$ python -q
>>> import numpy as np
>>> from numpy import linalg as LA
>>> np.set_printoptions(precision=1, suppress=True, linewidth=140)
>>> A = np.array([[0, 3, 3, 1],
...     [3, 1, 2, 0],
...     [0, 2, 3, 2],
...     [2, 0, 2, 3],
...     [2, 3, 3, 3],
...     [2, 2, 2, 3],
...     [2, 2, 2, 3],
...     [0, 1, 3, 1],
...     [6, 5, 7, 1]])
>>> A
array([[0, 3, 3, 1],
       [3, 1, 2, 0],
       [0, 2, 3, 2],
       [2, 0, 2, 3],
       [2, 3, 3, 3],
       [2, 2, 2, 3],
       [2, 2, 2, 3],
       [0, 1, 3, 1],
       [6, 5, 7, 1]])
>>> B = A / LA.norm(A, axis=1, keepdims=True)
>>> C2 = B @ B.T
>>> C2
array([[1. , 0.6, 0.9, 0.5, 0.9, 0.8, 0.8, 0.9, 0.8],
       [0.6, 1. , 0.5, 0.6, 0.7, 0.7, 0.7, 0.6, 0.9],
       [0.9, 0.5, 1. , 0.7, 0.9, 0.8, 0.8, 1. , 0.8],
       [0.5, 0.6, 0.7, 1. , 0.8, 0.9, 0.9, 0.7, 0.7],
       [0.9, 0.7, 0.9, 0.8, 1. , 1. , 1. , 0.8, 0.9],
       [0.8, 0.7, 0.8, 0.9, 1. , 1. , 1. , 0.7, 0.8],
       [0.8, 0.7, 0.8, 0.9, 1. , 1. , 1. , 0.7, 0.8],
       [0.9, 0.6, 1. , 0.7, 0.8, 0.7, 0.7, 1. , 0.8],
       [0.8, 0.9, 0.8, 0.7, 0.9, 0.8, 0.8, 0.8, 1. ]])
>>> x = np.array([2, -2, 2, -1])
>>> y = A @ x
>>> print(np.round(LA.pinv(A) @ A, 1) + 0)
[[1. 0. 0. 0.]
 [0. 1. 0. 0.]
 [0. 0. 1. 0.]
 [0. 0. 0. 1.]]
>>> rng = np.random.default_rng(4233)
>>> y = y + 0.3 * rng.normal(size=9)
>>> y
array([-1.2,  7.7,  0.1,  5.2,  0.6,  0.7,  1.4,  2.7, 15.5])
>>> c, *_ = LA.lstsq(A, y)
>>> print(np.round(A.T @ (y - A @ c), 1) + 0)
[0. 0. 0. 0.]
>>> c.round()
array([ 2., -2.,  2., -1.])
>>> LA.matrix_rank(A)
np.int64(4)
>>> A.sum(axis=1)
array([ 7,  6,  7,  7, 11,  9,  9,  5, 19])
>>> round(float(LA.norm(A)), 1)
16.2
>>> A.sum(axis=0)
array([17, 19, 27, 17])
>>> A - A[0]
array([[ 0,  0,  0,  0],
       [ 3, -2, -1, -1],
       [ 0, -1,  0,  1],
       [ 2, -3, -1,  2],
       [ 2,  0,  0,  2],
       [ 2, -1, -1,  2],
       [ 2, -1, -1,  2],
       [ 0, -2,  0,  0],
       [ 6,  2,  4,  0]])
>>> np.diff(A, axis=0)
array([[ 3, -2, -1, -1],
       [-3,  1,  1,  2],
       [ 2, -2, -1,  1],
       [ 0,  3,  1,  0],
       [ 0, -1, -1,  0],
       [ 0,  0,  0,  0],
       [-2, -1,  1, -2],
       [ 6,  4,  4,  0]])
>>> np.unravel_index(np.abs(A).argmax(), A.shape)
(np.int64(8), np.int64(2))
>>> A.shape
(9, 4)
>>> def softmax(z):
...     e = np.exp(z - z.max(axis=-1, keepdims=True))
...     return e / e.sum(axis=-1, keepdims=True)
... 
>>> softmax(A).sum(axis=1)
array([1., 1., 1., 1., 1., 1., 1., 1., 1.])
>>> softmax(A[5] + -1)
array([0.2, 0.2, 0.2, 0.5])
>>> np.round(softmax(10 * A[5]), 1) + 0
array([0., 0., 0., 1.])
>>> att = A @ A.T / np.sqrt(4)
>>> softmax(att).round(6).argmax(axis=1)
array([8, 8, 8, 8, 8, 8, 8, 8, 8])
>>> np.round(softmax(att), 1) + 0
array([[0., 0., 0., 0., 0., 0., 0., 0., 1.],
       [0., 0., 0., 0., 0., 0., 0., 0., 1.],
       [0., 0., 0., 0., 0., 0., 0., 0., 1.],
       [0., 0., 0., 0., 0., 0., 0., 0., 1.],
       [0., 0., 0., 0., 0., 0., 0., 0., 1.],
       [0., 0., 0., 0., 0., 0., 0., 0., 1.],
       [0., 0., 0., 0., 0., 0., 0., 0., 1.],
       [0., 0., 0., 0., 0., 0., 0., 0., 1.],
       [0., 0., 0., 0., 0., 0., 0., 0., 1.]])
>>> idx = rng.permutation(4)
>>> B = A[:, idx] * rng.choice([-1, 1], 4)
>>> print(B)
[[-3 -1  3  0]
 [-1  0  2  3]
 [-2 -2  3  0]
 [ 0 -3  2  2]
 [-3 -3  3  2]
 [-2 -3  2  2]
 [-2 -3  2  2]
 [-1 -1  3  0]
 [-5 -1  7  6]]
>>> U, _, Vt = LA.svd(A.T @ B)
>>> np.round(U @ Vt, 1) + 0
array([[ 0.,  0.,  0.,  1.],
       [-1.,  0.,  0.,  0.],
       [ 0.,  0.,  1.,  0.],
       [ 0., -1.,  0.,  0.]])
>>> B = np.array([[3, -3, -4], [5, 3, 9], [-3, 2, -7]])
>>> K = np.tril(B)
>>> K
array([[ 3,  0,  0],
       [ 5,  3,  0],
       [-3,  2, -7]])
>>> blk = np.stack([K, -1 * K, K[::-1]])
>>> LA.matrix_rank(blk.reshape(3, -1))
np.int64(2)
>>> np.einsum("bij,cij->bc", blk, blk)
array([[ 105, -105,   16],
       [-105,  105,  -16],
       [  16,  -16,  105]])
>>> print(round(float(LA.norm(A, 1)), 1), round(LA.norm(A, np.inf), 1))
27.0 19.0
>>> print(round(float(LA.norm(A[0], 1)), 1), np.round(LA.norm(A[0], np.inf), 1))
7.0 3.0
>>> round(float(LA.norm(A[0] - A[8])), 1)
7.5
>>> LA.norm(A, axis=1)
array([ 4.4,  3.7,  4.1,  4.1,  5.6,  4.6,  4.6,  3.3, 10.5])
>>> idx = rng.permutation(3)
>>> print(idx)
[2 1 0]
>>> B = K[idx][:, idx]
>>> np.allclose(B, K)
False
>>> print(np.diag(B))
[-7  3  3]
>>> B
array([[-7,  2, -3],
       [ 0,  3,  5],
       [ 0,  0,  3]])
>>> np.round(LA.det(B), 1), round(LA.det(K[idx]), 1)
(np.float64(-63.0), np.float64(63.0))
>>> np.prod(np.diag(B)), np.round(LA.det(B), 1)
(np.int64(-63), np.float64(-63.0))
>>> LA.matrix_power(B - np.diag(np.diag(B)), 3)
array([[0, 0, 0],
       [0, 0, 0],
       [0, 0, 0]])
>>> np.allclose(K, K.T)
False
>>> np.allclose(K @ K.T, K.T @ K)
False
>>> LA.matrix_power(K, 2)
array([[ 9,  0,  0],
       [30,  9,  0],
       [22, -8, 49]])
>>> (K + K.T) / 2
array([[ 3. ,  2.5, -1.5],
       [ 2.5,  3. ,  1. ],
       [-1.5,  1. , -7. ]])
>>> K @ K
array([[ 9,  0,  0],
       [30,  9,  0],
       [22, -8, 49]])
>>> F = np.array([[-6.9, 7.0, 0.0], [-1.0, -3.9, 6.0], [-7.0, 7.0, 0.1]])
>>> F
array([[-6.9,  7. ,  0. ],
       [-1. , -3.9,  6. ],
       [-7. ,  7. ,  0.1]])
>>> LA.norm(F, axis=1).argmax()
np.int64(2)
>>> LA.norm(F, axis=0)
array([ 9.9, 10.6,  6. ])
>>> round(float(LA.norm(F, 1)), 1), round(float(LA.norm(F, np.inf)), 1)
(17.9, 14.1)
>>> print(F[1] @ F[0])
-20.4
>>> LA.norm(F, axis=1)
array([9.8, 7.2, 9.9])
>>> U, sv, Vt = LA.svd(F, full_matrices=False)
>>> np.round(sv / sv[0], 1) + 0
array([1. , 0.5, 0. ])
>>> print(U.shape, sv.shape, Vt.shape)
(3, 3) (3,) (3, 3)
>>> (sv > 1e-8).sum()
np.int64(3)
>>> mat = np.array([[0, 0, 0, -2, 0],
...     [1, -2, 0, 3, 0],
...     [-3, 0, 3, 0, 0],
...     [0, 0, 0, -1, 0],
...     [0, 0, -3, 0, 0],
...     [0, -2, -1, 3, 0],
...     [0, 3, 0, 0, 0]])
>>> mat
array([[ 0,  0,  0, -2,  0],
       [ 1, -2,  0,  3,  0],
       [-3,  0,  3,  0,  0],
       [ 0,  0,  0, -1,  0],
       [ 0,  0, -3,  0,  0],
       [ 0, -2, -1,  3,  0],
       [ 0,  3,  0,  0,  0]])
>>> idx = rng.permutation(3)
>>> idx
array([2, 0, 1])
>>> B = F[idx][:, idx]
>>> np.round(np.trace(B), 1)
np.float64(-10.7)
>>> np.sort(np.abs(LA.eigvals(B)))
array([ 0.1,  0.7, 11.5])
>>> B
array([[ 0.1, -7. ,  7. ],
       [ 0. , -6.9,  7. ],
       [ 6. , -1. , -3.9]])
>>> np.diag(B)
array([ 0.1, -6.9, -3.9])
